$ python -q
>>> import numpy as np
>>> import numpy.linalg as la
>>> np.set_printoptions(suppress=True, linewidth=140)
>>> def rnd(a):
...     return np.round(a, 3) + 0
... 
>>> K = np.array([[3, 1, -1, 4, 2],
...     [2, 3, 1, -1, 4],
...     [4, 2, 3, 1, -1],
...     [-1, 4, 2, 3, 1],
...     [1, -1, 4, 2, 3]])
>>> np.kron(np.eye(2, dtype=int), K)
array([[ 3,  1, -1,  4,  2,  0,  0,  0,  0,  0],
       [ 2,  3,  1, -1,  4,  0,  0,  0,  0,  0],
       [ 4,  2,  3,  1, -1,  0,  0,  0,  0,  0],
       [-1,  4,  2,  3,  1,  0,  0,  0,  0,  0],
       [ 1, -1,  4,  2,  3,  0,  0,  0,  0,  0],
       [ 0,  0,  0,  0,  0,  3,  1, -1,  4,  2],
       [ 0,  0,  0,  0,  0,  2,  3,  1, -1,  4],
       [ 0,  0,  0,  0,  0,  4,  2,  3,  1, -1],
       [ 0,  0,  0,  0,  0, -1,  4,  2,  3,  1],
       [ 0,  0,  0,  0,  0,  1, -1,  4,  2,  3]])
>>> rnd(la.eigvals(K))
array([9. +0.j   , 1.5+4.167j, 1.5-4.167j, 1.5+3.89j , 1.5-3.89j ])
>>> print(rnd(la.eigvals(K).sum().real))
15.0
>>> rnd(la.det(2 * K)), rnd(la.det(K))
(np.float64(98208.0), np.float64(3069.0))
>>> rnd(np.fft.fft(K[0]))
array([9. +0.j   , 1.5+3.89j , 1.5-4.167j, 1.5+4.167j, 1.5-3.89j ])
>>> print(rnd(np.sort(np.abs(np.fft.fft(K[0])))), rnd(np.sort(la.svd(K, compute_uv=False))))
[4.169 4.169 4.429 4.429 9.   ] [4.169 4.169 4.429 4.429 9.   ]
>>> (K @ K)[0]
array([ 5, 18, 11, 26, 21])
>>> Y = la.inv(K)
>>> rnd(la.inv(Y))
array([[ 3.,  1., -1.,  4.,  2.],
       [ 2.,  3.,  1., -1.,  4.],
       [ 4.,  2.,  3.,  1., -1.],
       [-1.,  4.,  2.,  3.,  1.],
       [ 1., -1.,  4.,  2.,  3.]])
>>> rnd(Y)
array([[ 0.087,  0.043,  0.137, -0.13 , -0.027],
       [-0.027,  0.087,  0.043,  0.137, -0.13 ],
       [-0.13 , -0.027,  0.087,  0.043,  0.137],
       [ 0.137, -0.13 , -0.027,  0.087,  0.043],
       [ 0.043,  0.137, -0.13 , -0.027,  0.087]])
>>> print(np.allclose(Y, K.T))
False
>>> rnd(la.cond(K))
np.float64(2.159)
>>> rnd(la.det(K) * la.det(Y))
np.float64(1.0)
>>> rnd(la.det(K) * Y)
array([[ 268.,  133.,  421., -398.,  -83.],
       [ -83.,  268.,  133.,  421., -398.],
       [-398.,  -83.,  268.,  133.,  421.],
       [ 421., -398.,  -83.,  268.,  133.],
       [ 133.,  421., -398.,  -83.,  268.]])
>>> rnd(la.norm(Y) ** 2 / la.norm(Y, 2) ** 2)
np.float64(3.987)
>>> rnd(la.norm(Y, axis=1))
array([0.214, 0.214, 0.214, 0.214, 0.214])
>>> rnd(la.norm(Y[1], 1)), rnd(la.norm(Y[1], np.inf))
(np.float64(0.425), np.float64(0.137))
>>> print(rnd(la.norm(Y, 2)))
0.24
>>> rnd(la.norm(Y, "nuc"))
np.float64(1.042)
>>> Y = np.array([[1, 2], [2, 0], [2, 3]])
>>> F = np.kron(np.eye(3, dtype=int), Y)
>>> F
array([[1, 2, 0, 0, 0, 0],
       [2, 0, 0, 0, 0, 0],
       [2, 3, 0, 0, 0, 0],
       [0, 0, 1, 2, 0, 0],
       [0, 0, 2, 0, 0, 0],
       [0, 0, 2, 3, 0, 0],
       [0, 0, 0, 0, 1, 2],
       [0, 0, 0, 0, 2, 0],
       [0, 0, 0, 0, 2, 3]])
>>> Y = np.c_[F[:, :2] @ np.array([[1, -1], [-5, -2]]), np.array([4, 0, 5, 3, 3, 1, 3, 0, 5])]
>>> Y
array([[ -9,  -5,   4],
       [  2,  -2,   0],
       [-13,  -8,   5],
       [  0,   0,   3],
       [  0,   0,   3],
       [  0,   0,   1],
       [  0,   0,   3],
       [  0,   0,   0],
       [  0,   0,   5]])
>>> la.matrix_rank(Y)
np.int64(3)
